$ ipython --no-banner

In [1]: import numpy as np

In [2]: np.set_printoptions(precision=1, suppress=True, linewidth=100, legacy="1.25")

In [3]: A = np.load("m.npy")

In [4]: print(A)
[[ 0.9 -1.   0.5  0.5  0.9  0.7  0.2 -1.1  1.1]
 [-1.2  1.6  0.5  0.4  1.8  1.3  0.3  1.3 -0.5]
 [-1.9  1.8 -1.9  2.5  2.6  2.7 -1.  -0.7  0.3]
 [ 0.2 -0.7  0.5  1.  -2.6 -1.5 -2.5 -0.3  1.9]
 [-0.9  0.  -0.1 -0.2  1.2  1.1  1.1  0.3 -2. ]
 [-0.6 -1.2 -1.4  2.2  0.5  1.6  0.3 -2.8  1.1]
 [-0.2 -1.2 -2.   3.1 -4.5 -2.8 -0.1 -1.1  4.7]
 [ 0.8 -0.3  1.2 -2.4  2.7  1.7  0.9 -0.1 -2.6]
 [ 0.4  0.2  0.2 -2.  -0.4 -1.5 -0.2  0.4 -1.3]
 [ 0.4 -0.2  1.7 -0.8  0.9 -0.2  0.5  0.6 -1.2]
 [ 0.5  1.2 -0.4  0.5  3.3  1.6 -1.  -1.2  1. ]
 [-1.   3.3  2.9 -2.6  3.6  0.9  0.8  3.8 -4.2]
 [-1.7  1.2 -1.9  1.  -1.9  0.2  0.   0.8  0.7]]

In [5]: P = A @ np.linalg.solve(A.T @ A, A.T)

In [6]: np.round(P @ A[:, 6], 1) + 0
Out[6]: array([ 0.2,  0.3, -1. , -2.5,  1.1,  0.3, -0.1,  0.9, -0.2,  0.5, -1. ,  0.8,  0. ])

In [7]: Y = np.c_[A[:, :8] @ np.array([[-2, 3, 1, -3, 2, 2, -2, 3],
   ...:     [-2, -1, -1, -3, 0, 3, -3, -2],
   ...:     [-1, 1, 3, 2, -3, 3, 3, -3],
   ...:     [-2, 0, 1, 2, 3, -1, -3, -3],
   ...:     [-1, -3, -3, 2, -3, 3, 2, 2],
   ...:     [0, 2, 1, 3, -1, 3, -3, 0],
   ...:     [1, 3, -1, -3, 2, 1, -1, 0],
   ...:     [-2, 1, -3, -1, -2, 3, 0, -3]]), np.array([2, 0, 2, 2, 2, 1, 3, 0, 2, 0, 0, 3, 0])]

In [8]: Y
Out[8]: 
array([[  0.2,   2.4,   5. ,   6.7,   1. ,   1.5,   0.7,   6.8,   2. ],
       [ -6.2,  -5.3,  -9.2,   5.9, -11.4,  17. ,  -2.7,  -9.8,   0. ],
       [ -5.1, -15.5,  -8.9,  18.5,  -1.7,   6.2, -16.7,  -3.8,   2. ],
       [ -0.8,  -1.2,  13.1,   2.6,   6.8, -16.9,   2. ,  -6.8,   2. ],
       [  1.6,  -0.6,  -5.9,   4.2,  -5.2,   7. ,   0.1,  -0.3,   2. ],
       [  6. ,  -2.2,   6.8,  14.7,  12.7, -13. , -10.1,   7.6,   1. ],
       [  5.2,   5.1,  12.2,  -9.6,  33.2, -38.4, -11.8,  -7.2,   3. ],
       [  1. ,   1.8,  -4.7,   4. , -17. ,  20.5,   9.5,  12.3,   0. ],
       [  2. ,  -0.8,  -2.5, -10.5,  -4.3,  -0.7,   9.1,   4.2,   2. ],
       [ -2.1,   2.1,  -0.3,   0.3,  -9.4,  10.5,   9.2,  -1.1,   0. ],
       [ -5.9, -11. ,  -5.1,  10.7,  -7.4,  13. ,  -4.5,   9. ,   0. ],
       [-12.7,  -6.2, -20.3,  -2.6, -36.2,  44.9,  12.3, -14.7,   3. ],
       [  1.2,  -1.3,  -4.1,  -4.3,   9.2,  -9.2, -13.3, -11. ,   0. ]])

In [9]: np.linalg.norm(np.linalg.qr(A)[0].T @ Y, axis=0) ** 2 / ((Y ** 2).sum(axis=0) + 1e-12)
Out[9]: array([1. , 1. , 1. , 1. , 1. , 1. , 1. , 1. , 0.5])

In [10]: np.linalg.svd(Y, compute_uv=False)
Out[10]: array([99.5, 42.3, 34.7, 17.2, 11.4,  7.4,  5.5,  2.5,  1. ])

In [11]: round(float(np.linalg.norm(Y)), 1)
Out[11]: 115.8

In [12]: np.zeros(13, 9)
TypeError: Cannot interpret '9' as a data type


In [13]: print(np.count_nonzero(Y))
112

In [14]: Y.sum(axis=0)
Out[14]: array([-15.6, -32.7, -23.9,  40.6, -29.7,  42.4, -16.2, -14.8,  17. ])

In [15]: np.abs(Y).max()
Out[15]: 44.9

In [16]: print(np.linalg.matrix_rank(Y))
9

In [17]: Y.sum(axis=1)
Out[17]: array([ 26.3, -21.7, -25. ,   0.8,   2.9,  23.5,  -8.3,  27.4,  -1.5,   9.2,  -1.2, -32.5, -32.8])

In [18]: np.unravel_index(np.abs(Y).argmax(), Y.shape)
Out[18]: (11, 5)

In [19]: X = np.load("sample4.npy")

In [20]: X
Out[20]: 
array([[-8, -8,  0,  0,  0,  0,  0, -1, -5,  0,  0,  0,  0],
       [ 0,  0,  0,  0,  0,  0,  0,  0,  0, -9,  0, -5,  7],
       [ 0,  0,  0,  0,  6,  0,  0,  0,  8,  0,  1, -3,  2],
       [ 0,  0,  0,  0,  0,  0,  0, -1,  0,  0,  0,  0, -6],
       [ 4,  0, -7, -7,  1,  1, -3,  0,  0,  0,  0,  0,  0],
       [ 0,  0, -9,  7,  9, -2,  0,  0,  0, -1,  0,  0, -4],
       [ 0,  0,  0, -8, -4,  0,  0,  2,  0,  0,  0,  0,  0],
       [ 6,  0,  0,  0,  0,  1,  0,  0,  0,  0,  0,  0,  0]])

In [21]: Y = np.array([[-1, 3],
    ...:     [2, -4],
    ...:     [2, -4],
    ...:     [1, 0],
    ...:     [-3, 3],
    ...:     [1, 3],
    ...:     [4, 5],
    ...:     [5, 1],
    ...:     [-1, 3],
    ...:     [-3, 2],
    ...:     [-2, -4],
    ...:     [-5, -3],
    ...:     [1, 1]])

In [22]: print(np.einsum("ij,ij->i", X, X))
[154 155 114  37 125 232  84  37]

In [23]: print(np.linalg.matrix_rank(np.vstack([X, Y.T])))
10

In [24]: X @ Y
Out[24]: 
array([[ -8,  -8],
       [ 59,   4],
       [-11,  49],
       [-11,  -7],
       [-39,  31],
       [-41,  51],
       [ 14, -10],
       [ -5,  21]])

In [25]: def softmax(z):
    ...:     e = np.exp(z - z.max(axis=-1, keepdims=True))
    ...:     return e / e.sum(axis=-1, keepdims=True)
    ...: 

In [26]: np.round(softmax(X[7] + 4), 1) + 0
Out[26]: array([1., 0., 0., 0., 0., 0., 0., 0., 0., 0., 0., 0., 0.])

In [27]: print(np.round(softmax(10 * X[7]), 1) + 0)
[1. 0. 0. 0. 0. 0. 0. 0. 0. 0. 0. 0. 0.]

In [28]: scores = X @ X.T / np.sqrt(13)

In [29]: softmax(scores).round(6).argmax(axis=1)
Out[29]: array([0, 1, 2, 3, 4, 5, 6, 7])

In [30]: np.round(softmax(scores), 1) + 0
Out[30]: 
array([[1., 0., 0., 0., 0., 0., 0., 0.],
       [0., 1., 0., 0., 0., 0., 0., 0.],
       [0., 0., 1., 0., 0., 0., 0., 0.],
       [0., 0., 0., 1., 0., 0., 0., 0.],
       [0., 0., 0., 0., 1., 0., 0., 0.],
       [0., 0., 0., 0., 0., 1., 0., 0.],
       [0., 0., 0., 0., 0., 0., 1., 0.],
       [0., 0., 0., 0., 0., 0., 0., 1.]])
